>>> import numpy as np
>>> np.set_printoptions(suppress=True, linewidth=140)
>>> rnd = lambda a: np.round(a, 3) + 0
>>> data = np.loadtxt("block2.csv", delimiter=",")
>>> rnd(data)
array([[ 0.037,  0.081, -0.081,  0.126, -0.081],
       [ 0.081,  0.179, -0.179,  0.276, -0.179],
       [-0.081, -0.179,  0.179, -0.276,  0.179],
       [ 0.126,  0.276, -0.276,  0.427, -0.276],
       [-0.081, -0.179,  0.179, -0.276,  0.179]])
>>> rank = np.linalg.matrix_rank(data)
>>> rank
np.int64(1)
>>> N = np.linalg.svd(data)[2][rank:].T
>>> rnd(data @ N)
array([[0., 0., 0., 0.],
       [0., 0., 0., 0.],
       [0., 0., 0., 0.],
       [0., 0., 0., 0.],
       [0., 0., 0., 0.]])
>>> np.allclose(data @ N, 0)
True
>>> [int(np.linalg.matrix_rank(data[:, :j + 1])) for j in range(5)]
[1, 1, 1, 1, 1]
>>> N.shape
(5, 4)
>>> rnd(N @ N.T)
array([[ 0.963, -0.081,  0.081, -0.126,  0.081],
       [-0.081,  0.821,  0.179, -0.276,  0.179],
       [ 0.081,  0.179,  0.821,  0.276, -0.179],
       [-0.126, -0.276,  0.276,  0.573,  0.276],
       [ 0.081,  0.179, -0.179,  0.276,  0.821]])
>>> evals, evecs = np.linalg.eigh(data)
>>> vec = np.array([1, -2, -1, -1, -1])
>>> (np.sign(evecs[:, -1].round(6)) == np.sign(evecs[0, -1].round(6))).astype(int)
array([1, 1, 0, 1, 0])
>>> rnd(evecs * np.maximum(evals, 0) @ evecs.T)
array([[ 0.037,  0.081, -0.081,  0.126, -0.081],
       [ 0.081,  0.179, -0.179,  0.276, -0.179],
       [-0.081, -0.179,  0.179, -0.276,  0.179],
       [ 0.126,  0.276, -0.276,  0.427, -0.276],
       [-0.081, -0.179,  0.179, -0.276,  0.179]])
>>> rnd(np.abs(data).sum(axis=1).max()), np.abs(evals).max()
(np.float64(1.381), np.float64(1.0))
>>> rnd(np.linalg.eigvalsh(data[1:, 1:]))
array([0.   , 0.   , 0.   , 0.963])
>>> rnd(vec @ data @ vec)
np.float64(0.213)
>>> vec = np.array([1, 1, 2, 3, 1])
>>> rnd(data @ data @ vec)
array([ 0.251,  0.552, -0.552,  0.854, -0.552])
>>> rnd(data @ vec)
array([ 0.251,  0.552, -0.552,  0.854, -0.552])
>>> np.trace(data)
np.float64(1.0)
>>> rnd((vec - data @ vec) @ (data @ vec))
np.float64(0.0)
>>> K = np.load("layer18.npy")
>>> K
array([[-1.,  0.],
       [ 0.,  2.]])
>>> out = np.linalg.inv(K)
>>> out
array([[-1. , -0. ],
       [ 0. ,  0.5]])
>>> rnd(np.linalg.cond(K))
np.float64(2.0)
>>> M = np.array([[1, 0, 0, 0, 0],
...     [1, 1, 0, 0, 0],
...     [1, 2, 1, 0, 0],
...     [2, 1, 0, 1, 0],
...     [0, 1, 1, 0, 1]])
>>> vec = np.array([2, 3, 2, 2, 2])
>>> y = M @ vec
>>> y
array([ 2,  5, 10,  9,  7])
>>> rnd(np.linalg.solve(M, y + M[:, 3]))
array([2., 3., 2., 3., 2.])
>>> rnd(np.linalg.solve(M.T, M[2]))
array([0., 0., 1., 0., 0.])
>>> rnd(np.linalg.solve(M, -3 * y))
array([-6., -9., -6., -6., -6.])
>>> np.linalg.matrix_power(M, 3)
array([[1, 0, 0, 0, 0],
       [3, 1, 0, 0, 0],
       [9, 6, 1, 0, 0],
       [9, 3, 0, 1, 0],
       [8, 9, 3, 0, 1]])
>>> M.inv()
Traceback (most recent call last):
  File "<python-input-38>", line 1, in <module>
    M.inv()
    ^^^^^
AttributeError: 'numpy.ndarray' object has no attribute 'inv'
>>> rnd(np.abs(np.linalg.eigvals(M)).max())
np.float64(1.0)
>>> np.trace(M)
np.int64(5)
>>> M @ M
array([[1, 0, 0, 0, 0],
       [2, 1, 0, 0, 0],
       [4, 4, 1, 0, 0],
       [5, 2, 0, 1, 0],
       [2, 4, 2, 0, 1]])
>>> np.allclose(M, M.T)
False
>>> rnd(np.linalg.det(M))
np.float64(1.0)
>>> (M + M.T) / 2
array([[1. , 0.5, 0.5, 1. , 0. ],
       [0.5, 1. , 1. , 0.5, 0.5],
       [0.5, 1. , 1. , 0. , 0.5],
       [1. , 0.5, 0. , 1. , 0. ],
       [0. , 0.5, 0.5, 0. , 1. ]])
>>> P = np.triu(np.array([[4, 2, -1, 4, -1],
...     [-3, 2, -5, 5, 1],
...     [2, 4, 3, -3, 4],
...     [1, -2, -4, 0, -4],
...     [0, 3, -1, 0, -2]]), 1) + np.eye(5)
>>> out = P @ M @ np.linalg.inv(P)
>>> P @ M - M @ P
array([[  9.,   1.,  -1.,   0.,   0.],
       [  5.,  -6.,   2.,  -4.,   1.],
       [ -6.,  -1.,  15., -14.,  -1.],
       [  0.,  -8.,   3., -13.,   1.],
       [  0.,   0.,   5.,  -2.,  -5.]])
>>> np.trace(out), np.trace(M)
(np.float64(5.0), np.int64(5))
>>> rnd(np.poly(out))
array([  1.,  -5.,  10., -10.,   5.,  -1.])
>>> mat = np.loadtxt("x.csv", delimiter=",")
>>> mat
array([[0.409, 0.091, 0.318, 0.091, 0.091],
       [0.059, 0.235, 0.235, 0.059, 0.412],
       [0.   , 0.   , 0.312, 0.438, 0.25 ],
       [0.067, 0.333, 0.   , 0.067, 0.533],
       [0.   , 0.208, 0.167, 0.375, 0.25 ]])
>>> U, s, Vh = np.linalg.svd(mat, full_matrices=False)
>>> np.abs(U[:, 0]).round(6).argmax()
np.int64(3)
>>> rnd(Vh @ Vh.T)
array([[1., 0., 0., 0., 0.],
       [0., 1., 0., 0., 0.],
       [0., 0., 1., 0., 0.],
       [0., 0., 0., 1., 0.],
       [0., 0., 0., 0., 1.]])
>>> rnd(s)
array([1.059, 0.515, 0.434, 0.161, 0.091])
>>> arr = np.load("arr.npy")
>>> arr
array([[-2.137, -0.009, -0.03 ,  0.543],
       [-6.747, -0.057,  0.283, -0.417],
       [-0.428, -0.03 ,  0.064,  0.479],
       [ 3.106, -0.012, -0.033,  0.713],
       [ 0.69 ,  0.005,  0.005, -0.242],
       [-2.398, -0.014, -0.033, -0.943],
       [ 0.705,  0.025,  0.112, -0.504],
       [ 0.598,  0.013, -0.088,  0.47 ],
       [ 3.614,  0.017, -0.103, -0.006],
       [ 2.157, -0.019,  0.003,  1.083]])
>>> C2 = arr.T @ arr
>>> rnd(np.linalg.eigvalsh(C2)[::-1])
array([85.558,  3.021,  0.06 ,  0.002])
>>> (arr @ arr.T).shape
(10, 10)
>>> rnd(np.diag(C2))
array([84.714,  0.006,  0.118,  3.802])
>>> rnd(np.trace(C2)), rnd((arr ** 2).sum())
(np.float64(88.64), np.float64(88.64))
>>> rnd(C2)
array([[84.714,  0.462, -2.232,  7.997],
       [ 0.462,  0.006, -0.017, -0.019],
       [-2.232, -0.017,  0.118, -0.191],
       [ 7.997, -0.019, -0.191,  3.802]])
>>> out = np.c_[arr[:, :3] @ np.array([[-6, -9, 1], [2, 1, 2], [0, 7, 2]]), np.array([4, 0, 4, 0, 5, 5, 4, 4, 3, 4])]
>>> rnd(out)
array([[ 12.804,  19.014,  -2.215,   4.   ],
       [ 40.368,  62.647,  -6.295,   0.   ],
       [  2.508,   4.27 ,  -0.36 ,   4.   ],
       [-18.66 , -28.197,   3.016,   0.   ],
       [ -4.13 ,  -6.17 ,   0.71 ,   5.   ],
       [ 14.36 ,  21.337,  -2.492,   5.   ],
       [ -4.18 ,  -5.536,   0.979,   4.   ],
       [ -3.562,  -5.985,   0.448,   4.   ],
       [-21.65 , -33.23 ,   3.442,   3.   ],
       [-12.98 , -19.411,   2.125,   4.   ]])
>>> np.linalg.matrix_rank(out)
np.int64(4)
>>> vec = np.array([-3, -1, 0, 0])
>>> y = arr @ vec
>>> rnd(np.linalg.solve(arr.T @ arr, arr.T @ y))
array([-3., -1.,  0.,  0.])
>>> rnd(np.linalg.lstsq(arr, y)[0])
array([-3., -1.,  0.,  0.])
>>> rng = np.random.default_rng(44)
>>> y = y + 0.02 * rng.normal(size=10)
>>> rnd(y)
array([  6.449,  20.3  ,   1.321,  -9.283,  -2.059,   7.22 ,  -2.148,  -1.827, -10.851,  -6.462])
>>> coef, *_ = np.linalg.lstsq(arr, y)
>>> rnd(arr.T @ (y - arr @ coef))
array([0., 0., 0., 0.])
>>> [round(float(np.linalg.norm(np.linalg.solve(arr.T @ arr + lam * np.eye(4), arr.T @ y))), 2) for lam in (0, 1, 10, 100)]
[3.34, 2.97, 2.68, 1.38]
>>> rnd(coef)
array([-2.999, -1.463, -0.065, -0.007])
>>> coef.round()
array([-3., -1., -0., -0.])
